$ python3 -q
>>> import numpy as np
>>> from numpy import linalg as LA
>>> np.set_printoptions(precision=2, suppress=True, linewidth=200, sign=" ")
>>> rnd = lambda a: np.round(a, 2) + 0
>>> W0 = np.loadtxt("layer1.csv", delimiter=",")
>>> rnd(W0)
array([[ 0.95,  0.08,  0.12,  0.08,  0.02, -0.02,  0.15,  0.02, -0.15, -0.02, -0.15],
       [ 0.08,  0.86, -0.2 , -0.14, -0.03,  0.03, -0.25, -0.03,  0.25,  0.03,  0.25],
       [ 0.12, -0.2 ,  0.72, -0.2 , -0.04,  0.04, -0.35, -0.04,  0.35,  0.04,  0.35],
       [ 0.08, -0.14, -0.2 ,  0.86, -0.03,  0.03, -0.25, -0.03,  0.25,  0.03,  0.25],
       [ 0.02, -0.03, -0.04, -0.03,  0.99,  0.01, -0.05, -0.01,  0.05,  0.01,  0.05],
       [-0.02,  0.03,  0.04,  0.03,  0.01,  0.99,  0.05,  0.01, -0.05, -0.01, -0.05],
       [ 0.15, -0.25, -0.35, -0.25, -0.05,  0.05,  0.54, -0.05,  0.46,  0.05,  0.46],
       [ 0.02, -0.03, -0.04, -0.03, -0.01,  0.01, -0.05,  0.99,  0.05,  0.01,  0.05],
       [-0.15,  0.25,  0.35,  0.25,  0.05, -0.05,  0.46,  0.05,  0.54, -0.05, -0.46],
       [-0.02,  0.03,  0.04,  0.03,  0.01, -0.01,  0.05,  0.01, -0.05,  0.99, -0.05],
       [-0.15,  0.25,  0.35,  0.25,  0.05, -0.05,  0.46,  0.05, -0.46, -0.05,  0.54]])
>>> ev, evecs = LA.eigh(W0)
>>> rnd(LA.svd(W0, compute_uv=False))
array([ 1.,  1.,  1.,  1.,  1.,  1.,  1.,  1.,  1.,  1.,  1.])
>>> print(rnd(ev))
[-1.  1.  1.  1.  1.  1.  1.  1.  1.  1.  1.]
>>> rnd(evecs.T @ W0 @ evecs)
array([[-1.,  0.,  0.,  0.,  0.,  0.,  0.,  0.,  0.,  0.,  0.],
       [ 0.,  1.,  0.,  0.,  0.,  0.,  0.,  0.,  0.,  0.,  0.],
       [ 0.,  0.,  1.,  0.,  0.,  0.,  0.,  0.,  0.,  0.,  0.],
       [ 0.,  0.,  0.,  1.,  0.,  0.,  0.,  0.,  0.,  0.,  0.],
       [ 0.,  0.,  0.,  0.,  1.,  0.,  0.,  0.,  0.,  0.,  0.],
       [ 0.,  0.,  0.,  0.,  0.,  1.,  0.,  0.,  0.,  0.,  0.],
       [ 0.,  0.,  0.,  0.,  0.,  0.,  1.,  0.,  0.,  0.,  0.],
       [ 0.,  0.,  0.,  0.,  0.,  0.,  0.,  1.,  0.,  0.,  0.],
       [ 0.,  0.,  0.,  0.,  0.,  0.,  0.,  0.,  1.,  0.,  0.],
       [ 0.,  0.,  0.,  0.,  0.,  0.,  0.,  0.,  0.,  1.,  0.],
       [ 0.,  0.,  0.,  0.,  0.,  0.,  0.,  0.,  0.,  0.,  1.]])
>>> Y = np.array([[2, -1, -3],
...     [-2, -2, 3],
...     [-1, 1, -3],
...     [-1, 3, -1],
...     [3, -3, -3],
...     [-2, 1, -3],
...     [0, -2, -1],
...     [1, 0, 2],
...     [3, 1, 0],
...     [1, 0, 2],
...     [2, -3, -1]])
>>> rnd(np.einsum("ij->j", W0))
array([ 1.08,  0.86,  0.8 ,  0.86,  0.97,  1.03,  0.75,  0.97,  1.25,  1.03,  1.25])
>>> rnd(np.einsum("ij,ij->i", W0, W0))
array([ 1.,  1.,  1.,  1.,  1.,  1.,  1.,  1.,  1.,  1.,  1.])
>>> LA.matrix_rank(np.vstack([W0, Y.T]))
np.int64(11)
>>> gram = W0.T @ W0
>>> rnd(LA.eigvalsh(gram)[::-1])
array([ 1.,  1.,  1.,  1.,  1.,  1.,  1.,  1.,  1.,  1.,  1.])
>>> rnd(gram)
array([[ 1.,  0.,  0.,  0.,  0.,  0.,  0.,  0.,  0.,  0.,  0.],
       [ 0.,  1.,  0.,  0.,  0.,  0.,  0.,  0.,  0.,  0.,  0.],
       [ 0.,  0.,  1.,  0.,  0.,  0.,  0.,  0.,  0.,  0.,  0.],
       [ 0.,  0.,  0.,  1.,  0.,  0.,  0.,  0.,  0.,  0.,  0.],
       [ 0.,  0.,  0.,  0.,  1.,  0.,  0.,  0.,  0.,  0.,  0.],
       [ 0.,  0.,  0.,  0.,  0.,  1.,  0.,  0.,  0.,  0.,  0.],
       [ 0.,  0.,  0.,  0.,  0.,  0.,  1.,  0.,  0.,  0.,  0.],
       [ 0.,  0.,  0.,  0.,  0.,  0.,  0.,  1.,  0.,  0.,  0.],
       [ 0.,  0.,  0.,  0.,  0.,  0.,  0.,  0.,  1.,  0.,  0.],
       [ 0.,  0.,  0.,  0.,  0.,  0.,  0.,  0.,  0.,  1.,  0.],
       [ 0.,  0.,  0.,  0.,  0.,  0.,  0.,  0.,  0.,  0.,  1.]])
>>> np.trace(gram), rnd((W0 ** 2).sum())
(np.float64(11.0), np.float64(11.0))
>>> (W0 @ W0.T).shape
(11, 11)
>>> x0 = np.array([-1, 1, 3, 3, -1, 0, 1, 0, -3, 2, 3])
>>> y = W0 @ x0
>>> print(rnd(y))
[-0.15 -0.41  1.03  1.59 -1.28  0.28 -1.54 -0.28 -0.46  2.28  5.54]
>>> rnd(LA.solve(W0, y))
array([-1.,  1.,  3.,  3., -1.,  0.,  1.,  0., -3.,  2.,  3.])
>>> rnd(LA.solve(W0.T, W0[7]))
array([ 0.,  0.,  0.,  0.,  0.,  0.,  0.,  1.,  0.,  0.,  0.])
>>> print(rnd(LA.solve(W0, y + W0[:, 5])))
[-1.  1.  3.  3. -1.  1.  1.  0. -3.  2.  3.]
>>> print(rnd(LA.solve(W0, 4 * y)))
[ -4.   4.  12.  12.  -4.   0.   4.   0. -12.   8.  12.]
>>> mat = np.load("mat.npy")
>>> print(mat)
[[ 0.7  -0.9   1.1  -1.5 ]
 [-0.8  -1.6  -0.9   0.3 ]
 [ 2.41  0.94 -0.33  0.01]
 [ 1.1  -0.1   0.9  -1.  ]
 [ 2.2   1.   -0.6   0.  ]]
>>> proj = mat @ LA.solve(mat.T @ mat, mat.T)
>>> rnd(proj)
array([[ 0.78,  0.07, -0.18,  0.35,  0.11],
       [ 0.07,  0.98,  0.06, -0.11, -0.04],
       [-0.18,  0.06,  0.86,  0.28,  0.09],
       [ 0.35, -0.11,  0.28,  0.44, -0.18],
       [ 0.11, -0.04,  0.09, -0.18,  0.94]])
>>> rnd(np.diag(proj))
array([ 0.78,  0.98,  0.86,  0.44,  0.94])
>>> print(rnd(LA.eigvalsh(proj)))
[ 0.  1.  1.  1.  1.]
>>> Y = np.c_[mat[:, :3] @ np.array([[2, 0, 1], [-1, 2, 1], [-2, 0, -1]]), np.array([-1, -3, 2, 2, 0])]
>>> print(rnd(Y))
[[ 0.1  -1.8  -1.3  -1.  ]
 [ 1.8  -3.2  -1.5  -3.  ]
 [ 4.54  1.88  3.68  2.  ]
 [ 0.5  -0.2   0.1   2.  ]
 [ 4.6   2.    3.8   0.  ]]
>>> LA.matrix_rank(Y)
np.int64(3)
>>> O, r_ = LA.qr(W0)
>>> np.allclose(r_.T @ r_, W0.T @ W0)
True
>>> W1 = np.array([[-1, 2, 2, 0, -1, -3],
...     [-2, 1, -2, 0, 2, -3],
...     [0, 0, -1, -1, 2, 3],
...     [2, -2, -1, -1, -2, -2],
...     [0, 2, 3, -1, -2, 0],
...     [0, -2, -3, -1, 1, 2],
...     [3, 0, -1, -3, -2, 3],
...     [-2, -3, 0, 2, 1, 2],
...     [0, 0, 3, 0, 1, -1],
...     [-3, -1, 1, 1, 1, 2],
...     [-3, 2, -2, 2, 0, -1]])
>>> coef = np.array([2, 0, 0, -1, -1, 2])
>>> act = np.maximum(W0 @ W1 + coef, 0)
>>> print(rnd((act > 0).mean(axis=0)))
[ 0.64  0.55  0.73  0.27  0.27  0.73]
>>> (act > 0).astype(int)
array([[ 1,  1,  1,  0,  0,  0],
       [ 0,  1,  0,  1,  1,  0],
       [ 0,  1,  1,  1,  1,  1],
       [ 1,  0,  1,  0,  0,  0],
       [ 1,  1,  1,  0,  0,  1],
       [ 1,  0,  0,  0,  0,  1],
       [ 1,  1,  1,  0,  0,  1],
       [ 0,  0,  1,  1,  1,  1],
       [ 1,  0,  1,  0,  0,  1],
       [ 0,  0,  1,  0,  0,  1],
       [ 1,  1,  0,  0,  0,  1]])
>>> cent = np.array([[-3, 0, 3],
...     [-1, 0, -2],
...     [2, 0, -2],
...     [-1, 0, 1],
...     [-1, -3, 3],
...     [-1, -1, 3]])
>>> W1 @ cent
array([[  9,   6, -23],
       [  2,  -3,  -7],
       [ -6,  -9,  16],
       [ -1,   8,  -1],
       [  7,   6, -17],
       [ -6,  -5,  18],
       [ -9,   3,  11],
       [  4,  -5,  11],
       [  6,  -2,  -6],
       [  8,  -5,   1],
       [  2,   1, -10]])
>>> (act @ cent).round(6).argmax(axis=1)
array([ 2,  2,  2,  2,  2,  2,  2,  2,  2,  2,  2])
>>> feats = np.loadtxt("run4.csv", delimiter=",")
>>> feats
array([[-4., -1., -4., -3., -1.,  0.,  0.,  0.,  0.,  0.],
       [-3., -2.,  0., -3.,  4.,  0.,  0.,  0.,  0.,  0.],
       [-1.,  0., -5.,  5., -1.,  0.,  0.,  0.,  0.,  0.],
       [ 2.,  3.,  2., -4., -4.,  0.,  0.,  0.,  0.,  0.],
       [ 2., -5.,  4.,  1., -3.,  0.,  0.,  0.,  0.,  0.],
       [ 0.,  0.,  0.,  0.,  0.,  2.,  0.,  1.,  2.,  0.],
       [ 0.,  0.,  0.,  0.,  0.,  2., -1.,  2., -1.,  0.],
       [ 0.,  0.,  0.,  0.,  0.,  0.,  1., -1., -1.,  2.],
       [ 0.,  0.,  0.,  0.,  0.,  0., -1., -1.,  1.,  0.],
       [ 0.,  0.,  0.,  0.,  0.,  0., -1., -1., -2., -1.]])
>>> # 2 blocks once reordered
>>> [round(float(x), 2) for x in LA.svd(feats, compute_uv=False)[:3]]
[9.68, 8.17, 6.94]
>>> print(round(np.log10(LA.cond(feats))))
2
>>> U, s, vt = LA.svd(feats)
>>> rnd(s)
array([ 9.68,  8.17,  6.94,  5.33,  3.99,  3.2 ,  2.57,  1.63,  0.75,  0.07])
>>> Y = U[:, :9] @ np.diag(s[:9]) @ vt[:9]
>>> print(rnd(LA.norm(feats - Y, 2)), rnd(s[9]))
0.07 0.07
>>> rnd(Y)
array([[-3.98, -1.01, -4.01, -3.01, -1.  ,  0.  ,  0.  ,  0.  ,  0.  ,  0.  ],
       [-3.03, -1.99,  0.02, -2.99,  3.99,  0.  ,  0.  ,  0.  ,  0.  ,  0.  ],
       [-1.03,  0.01, -4.98,  5.01, -1.01,  0.  ,  0.  ,  0.  ,  0.  ,  0.  ],
       [ 1.98,  3.01,  2.02, -3.99, -4.01,  0.  ,  0.  ,  0.  ,  0.  ,  0.  ],
       [ 1.99, -5.  ,  4.  ,  1.  , -3.  ,  0.  ,  0.  ,  0.  ,  0.  ,  0.  ],
       [ 0.  ,  0.  ,  0.  ,  0.  ,  0.  ,  2.  ,  0.  ,  1.  ,  2.  ,  0.  ],
       [ 0.  ,  0.  ,  0.  ,  0.  ,  0.  ,  2.  , -1.  ,  2.  , -1.  ,  0.  ],
       [ 0.  ,  0.  ,  0.  ,  0.  ,  0.  ,  0.  ,  1.  , -1.  , -1.  ,  2.  ],
       [ 0.  ,  0.  ,  0.  ,  0.  ,  0.  ,  0.  , -1.  , -1.  ,  1.  ,  0.  ],
       [ 0.  ,  0.  ,  0.  ,  0.  ,  0.  ,  0.  , -1.  , -1.  , -2.  , -1.  ]])
>>> X = np.load("m.npy")
>>> X
array([[ 0,  0,  0,  0,  0,  0,  0,  0, -2,  0,  0,  0,  0],
       [ 0,  0,  0,  0,  0,  0,  0,  0,  0,  0,  0,  0,  0],
       [ 1,  0,  0,  0,  0,  0,  0,  0,  0,  0,  0,  0,  0],
       [ 0,  0,  0,  0,  0,  0,  0, -2,  0,  0,  0,  0,  0],
       [ 0,  0,  0,  0,  0,  0,  0,  0,  0,  0,  0,  2,  0],
       [ 0,  0,  0,  0,  0,  0,  0,  0,  0,  0,  0,  0,  0],
       [ 0,  2,  0,  0,  0,  0,  0,  0,  0,  0,  0,  0,  0],
       [ 0,  0,  0,  0,  0,  0, -1,  0,  0,  0,  0,  0,  0],
       [ 0,  0,  0,  0,  0,  0,  0,  0,  0,  0,  0,  0, -1],
       [ 0,  0,  0,  0, -1,  0,  0,  0,  0,  0,  0,  0,  0],
       [ 0,  0,  0,  0,  0,  0,  0,  0,  0,  0,  1,  0,  0],
       [ 0,  0,  0,  0,  0,  0,  0,  0,  0,  0,  0,  0,  0],
       [ 0,  0, -2,  0,  0,  0,  0,  0,  0,  0,  0,  0,  0]])
>>> rnd(LA.svd(X, compute_uv=False))
array([ 2.,  2.,  2.,  2.,  2.,  1.,  1.,  1.,  1.,  1.,  0.,  0.,  0.])
>>> X[:, 1] @ X[:, 8]
np.int64(0)
>>> rnd(LA.norm(X, axis=0))
array([ 1.,  2.,  2.,  0.,  1.,  0.,  1.,  2.,  2.,  0.,  1.,  2.,  1.])
>>> M = np.array([[1, -2, 4, -8],
...     [1, -1, 1, -1],
...     [1, 0, 0, 0],
...     [1, 1, 1, 1],
...     [1, 2, 4, 8],
...     [1, 3, 9, 27],
...     [1, 4, 16, 64],
...     [1, 5, 25, 125],
...     [1, 6, 36, 216],
...     [1, 7, 49, 343]])
>>> rnd(LA.norm(M, 2) / LA.norm(M))
np.float64(1.0)
>>> np.argsort(-LA.norm(M, axis=0).round(6), kind="stable")[:3]
array([ 3,  2,  1])
>>> [round(float(x), 2) for x in LA.svd(M, compute_uv=False)[:3]]
[435.38, 12.77, 3.83]
>>> rnd(np.abs(LA.svd(M)[2][-1]))
array([ 0.98,  0.07,  0.17,  0.02])
